$ python3 -q
>>> import numpy as np
>>> from numpy import linalg as LA
>>> np.set_printoptions(precision=3, suppress=True, linewidth=120, floatmode="fixed")
>>> rnd = lambda a: np.round(a, 3) + 0
>>> K = np.loadtxt("sample11.csv", delimiter=",")
>>> K
array([[ 39.047, -21.037,  -0.866, -19.481,  19.750,  -2.489,  18.512, -58.842],
       [ 40.173, -19.295,   0.054, -20.781,  19.497,   0.874,  19.979, -62.289],
       [ 40.003, -21.555,  -0.568, -18.881,  20.527,  -0.689,  18.781, -58.486],
       [ 39.498, -20.039,   0.116, -20.869,  19.452,  -1.518,  20.800, -59.381],
       [ 41.850, -18.805,   0.243, -18.827,  20.438,  -0.942,  19.439, -60.804],
       [ 38.413, -21.757,   0.317, -18.476,  20.637,  -1.378,  20.249, -61.249],
       [ 39.509, -22.233,   0.152, -20.375,  19.366,   0.085,  20.477, -59.571],
       [ 40.939, -20.033,  -0.367, -19.660,  21.454,  -0.776,  20.929, -60.321],
       [ 39.872, -21.172,   1.039, -18.276,  18.843,   0.139,  19.494, -62.002],
       [ 40.893, -20.655,  -0.980, -21.340,  18.480,   1.258,  21.936, -60.210],
       [ 37.968, -19.805,   0.361, -19.951,  20.731,  -0.889,  21.027, -60.424],
       [ 40.049, -19.429,   0.549, -20.751,  19.572,  -1.990,  20.371, -60.720],
       [ 39.097, -18.749,   0.131, -19.668,  19.827,  -0.025,  20.941, -59.904],
       [ 39.303, -20.296,  -1.262, -19.583,  18.819,   0.601,  22.208, -60.195],
       [ 39.586, -17.909,  -0.058, -20.642,  20.256,   0.557,  17.654, -59.975],
       [ 39.155, -19.483,  -0.998, -20.995,  20.077,  -1.698,  20.677, -60.488],
       [ 40.348, -20.368,   0.133, -21.212,  20.679,  -0.324,  19.668, -59.025],
       [ 38.234, -21.790,   0.135, -20.665,  20.408,   0.704,  18.856, -58.913],
       [ 39.593, -19.194,  -0.736, -21.237,  18.515,   2.077,  20.232, -61.894],
       [ 40.613, -21.451,  -0.236, -22.609,  18.807,   0.813,  19.942, -59.467],
       [ 38.976, -19.014,   0.135, -18.996,  20.617,  -0.787,  18.788, -59.661],
       [ 42.527, -20.118,  -0.071, -19.328,  20.772,   0.785,  19.950, -59.490],
       [ 40.495, -19.873,  -1.648, -21.475,  18.984,  -0.816,  20.260, -61.067],
       [ 39.066, -19.196,  -0.138, -18.483,  22.333,  -0.014,  20.785, -58.620],
       [ 40.306, -21.378,  -0.089, -20.730,  20.281,   0.346,  20.462, -58.073],
       [ 39.506, -18.124,  -0.063, -18.109,  20.065,  -1.989,  19.676, -57.745],
       [ 40.223, -18.601,  -0.360, -19.749,  21.111,   0.038,  20.514, -59.401],
       [ 38.230, -20.254,  -0.688, -19.942,  20.758,  -1.452,  19.903, -58.546],
       [ 40.876, -22.474,  -1.094, -19.550,  19.974,   0.731,  19.091, -60.422]])
>>> [round(float(x), 3) for x in LA.svd(K, compute_uv=False)[:3]]
[443.559, 7.417, 6.578]
>>> LA.cond(K) > 100
np.True_
>>> round(np.log10(LA.cond(K)))
2
